In [1]: import numpy as np

In [2]: np.set_printoptions(precision=2, suppress=True, linewidth=100, sign=" ")

In [3]: def tidy(a):
   ...:     return np.round(a, 2) + 0
   ...: 

In [4]: mat = np.array([[0, 1, 0, 0], [0, 1, 0, 0], [0, 3, 0, -2], [0, 3, 0, -2]])

In [5]: Uu, sigma, vt = np.linalg.svd(mat)

In [6]: vecs = vt[:(sigma > 1e-8).sum()]

In [7]: rng = np.random.default_rng(604)

In [8]: x = mat[2] + -1 * mat[3] + rng.integers(2) * np.eye(4)[3]

In [9]: x
Out[9]: array([ 0.,  0.,  0.,  0.])

In [10]: np.linalg.matrix_rank(np.vstack([mat, x]))
Out[10]: np.int64(2)

In [11]: tidy(np.diag(vecs.T @ vecs))
Out[11]: array([ 0.,  1.,  0.,  1.])

In [12]: M = np.load("w.npy")

In [13]: M
Out[13]: 
array([[  4,  12,  12,   4,   8,   8,  18,   0,   8,  14],
       [ 12,  36,  36,  12,  24,  24,  54,   0,  24,  42],
       [ 12,  36,  36,  12,  24,  24,  54,   0,  24,  42],
       [  4,  12,  12,   4,   8,   8,  18,   0,   8,  14],
       [  8,  24,  24,   8,  16,  16,  36,   0,  16,  28],
       [  8,  24,  24,   8,  16,  16,  36,   0,  16,  28],
       [ 18,  54,  54,  18,  36,  36,  81,   0,  36,  63],
       [  0,   0,   0,   0,   0,   0,   0,   0,   0,   0],
       [  8,  24,  24,   8,  16,  16,  36,   0,  16,  28],
       [ 14,  42,  42,  14,  28,  28,  63,   0,  28,  49]])

In [14]: # rows 1 and 2 are equal

In [15]: rk = np.linalg.matrix_rank(M)

In [16]: rk
Out[16]: np.int64(1)

In [17]: ns = np.linalg.svd(M)[2][rk:].T

In [18]: np.linalg.matrix_rank(M.T @ M), np.linalg.matrix_rank(M @ M.T)
Out[18]: (np.int64(1), np.int64(1))

In [19]: [int(np.linalg.matrix_rank(np.delete(M, i, axis=0))) for i in range(10)]
Out[19]: [1, 1, 1, 1, 1, 1, 1, 1, 1, 1]

In [20]: th = np.radians(30)

In [21]: R = np.eye(4)

In [22]: R[2, 2] = R[0, 0] = np.cos(th)

In [23]: R[2, 0], R[0, 2] = -np.sin(th), np.sin(th)

In [24]: tidy(R)
Out[24]: 
array([[ 0.87,  0.  ,  0.5 ,  0.  ],
       [ 0.  ,  1.  ,  0.  ,  0.  ],
       [-0.5 ,  0.  ,  0.87,  0.  ],
       [ 0.  ,  0.  ,  0.  ,  1.  ]])

In [25]: Y = mat @ R.T

In [26]: tidy(np.linalg.det(R)), tidy(np.trace(R))
Out[26]: (np.float64(1.0), np.float64(3.73))

In [27]: F = np.loadtxt("x.csv", delimiter=",")

In [28]: F
Out[28]: 
array([[ 6., -6., -6.,  6.,  0.,  3.,  3.,  0.,  6.,  6.,  9., -9., -3.],
       [ 4., -4., -4.,  4.,  0.,  2.,  2.,  0.,  4.,  4.,  6., -6., -2.],
       [-4.,  4.,  4., -4.,  0., -2., -2.,  0., -4., -4., -6.,  6.,  2.],
       [ 2., -2., -2.,  2.,  0.,  1.,  1.,  0.,  2.,  2.,  3., -3., -1.],
       [-4.,  4.,  4., -4.,  0., -2., -2.,  0., -4., -4., -6.,  6.,  2.]])

In [29]: # rank 1

In [30]: Y = np.array([[0, -1],
    ...:     [2, 0],
    ...:     [-2, 1],
    ...:     [-3, 1],
    ...:     [-2, 2],
    ...:     [-2, 2],
    ...:     [2, 0],
    ...:     [0, 2],
    ...:     [-3, 0],
    ...:     [1, -2],
    ...:     [0, -3],
    ...:     [1, 0],
    ...:     [3, 0]])

In [31]: Y.T @ F.T
Out[31]: 
array([[-48., -32.,  32., -16.,  32.],
       [-39., -26.,  26., -13.,  26.]])

In [32]: np.einsum("ij,ij->i", F, F)
Out[32]: array([ 405.,  180.,  180.,   45.,  180.])

In [33]: rk = np.linalg.matrix_rank(F)

In [34]: rk
Out[34]: np.int64(1)

In [35]: ns = np.linalg.svd(F)[2][rk:].T

In [36]: [int(np.linalg.matrix_rank(np.delete(F, i, axis=0))) for i in range(5)]
Out[36]: [1, 1, 1, 1, 1]

In [37]: [int(np.linalg.matrix_rank(F[:i])) for i in range(1, len(F) + 1)]
Out[37]: [1, 1, 1, 1, 1]

In [38]: ns.shape
Out[38]: (13, 12)

In [39]: feats = np.loadtxt("case7.csv", delimiter=",")

In [40]: tidy(feats)
Out[40]: 
array([[ 0.92,  0.01,  0.08, -0.11,  0.15,  0.03,  0.03,  0.03, -0.04, -0.05,  0.07, -0.14],
       [ 0.01,  0.99, -0.01, -0.04, -0.06, -0.02, -0.01, -0.02,  0.04,  0.01,  0.02,  0.02],
       [ 0.08, -0.01,  0.64,  0.22, -0.24, -0.2 ,  0.01, -0.05, -0.05,  0.12, -0.09, -0.22],
       [-0.11, -0.04,  0.22,  0.44, -0.04, -0.05,  0.  , -0.04,  0.24, -0.07,  0.32, -0.09],
       [ 0.15, -0.06, -0.24, -0.04,  0.48, -0.22, -0.07, -0.13,  0.25,  0.13,  0.03,  0.12],
       [ 0.03, -0.02, -0.2 , -0.05, -0.22,  0.81,  0.  , -0.06,  0.06,  0.07,  0.06, -0.21],
       [ 0.03, -0.01,  0.01,  0.  , -0.07,  0.  ,  0.98, -0.02,  0.05,  0.01, -0.01,  0.11],
       [ 0.03, -0.02, -0.05, -0.04, -0.13, -0.06, -0.02,  0.97,  0.07,  0.03,  0.02,  0.02],
       [-0.04,  0.04, -0.05,  0.24,  0.25,  0.06,  0.05,  0.07,  0.76, -0.02, -0.12, -0.17],
       [-0.05,  0.01,  0.12, -0.07,  0.13,  0.07,  0.01,  0.03, -0.02,  0.95,  0.03,  0.01],
       [ 0.07,  0.02, -0.09,  0.32,  0.03,  0.06, -0.01,  0.02, -0.12,  0.03,  0.81,  0.13],
       [-0.14,  0.02, -0.22, -0.09,  0.12, -0.21,  0.11,  0.02, -0.17,  0.01,  0.13,  0.26]])

In [41]: # applying it twice changes nothing

In [42]: idx = rng.permutation(12)

In [43]: idx
Out[43]: array([  7,   5,   2,   0,   4,   1,   6,   8,  11,   3,  10,   9])

In [44]: Y = feats[idx][:, idx]

In [45]: tidy(np.diag(Y))
Out[45]: array([ 0.97,  0.81,  0.64,  0.92,  0.48,  0.99,  0.98,  0.76,  0.26,  0.44,  0.81,  0.95])

In [46]: evals, vecs = np.linalg.eigh(feats)

In [47]: x = np.array([4, 1, 5, 1, 4, 0, 1, 9, 4, 5, 7, 8])

In [48]: tidy(x @ feats @ x / (x @ x)), tidy(evals[0]), tidy(evals[-1])
Out[48]: (np.float64(0.72), np.float64(0.0), np.float64(1.0))

In [49]: tidy(x @ feats @ x)
Out[49]: np.float64(211.96)

In [50]: tidy(vecs * np.abs(evals) @ vecs.T)
Out[50]: 
array([[ 0.92,  0.01,  0.08, -0.11,  0.15,  0.03,  0.03,  0.03, -0.04, -0.05,  0.07, -0.14],
       [ 0.01,  0.99, -0.01, -0.04, -0.06, -0.02, -0.01, -0.02,  0.04,  0.01,  0.02,  0.02],
       [ 0.08, -0.01,  0.64,  0.22, -0.24, -0.2 ,  0.01, -0.05, -0.05,  0.12, -0.09, -0.22],
       [-0.11, -0.04,  0.22,  0.44, -0.04, -0.05,  0.  , -0.04,  0.24, -0.07,  0.32, -0.09],
       [ 0.15, -0.06, -0.24, -0.04,  0.48, -0.22, -0.07, -0.13,  0.25,  0.13,  0.03,  0.12],
       [ 0.03, -0.02, -0.2 , -0.05, -0.22,  0.81,  0.  , -0.06,  0.06,  0.07,  0.06, -0.21],
       [ 0.03, -0.01,  0.01,  0.  , -0.07,  0.  ,  0.98, -0.02,  0.05,  0.01, -0.01,  0.11],
       [ 0.03, -0.02, -0.05, -0.04, -0.13, -0.06, -0.02,  0.97,  0.07,  0.03,  0.02,  0.02],
       [-0.04,  0.04, -0.05,  0.24,  0.25,  0.06,  0.05,  0.07,  0.76, -0.02, -0.12, -0.17],
       [-0.05,  0.01,  0.12, -0.07,  0.13,  0.07,  0.01,  0.03, -0.02,  0.95,  0.03,  0.01],
       [ 0.07,  0.02, -0.09,  0.32,  0.03,  0.06, -0.01,  0.02, -0.12,  0.03,  0.81,  0.13],
       [-0.14,  0.02, -0.22, -0.09,  0.12, -0.21,  0.11,  0.02, -0.17,  0.01,  0.13,  0.26]])

In [51]: tidy(np.linalg.eigvalsh(feats[1:, 1:]))
Out[51]: array([ 0.  ,  0.  ,  0.08,  1.  ,  1.  ,  1.  ,  1.  ,  1.  ,  1.  ,  1.  ,  1.  ])
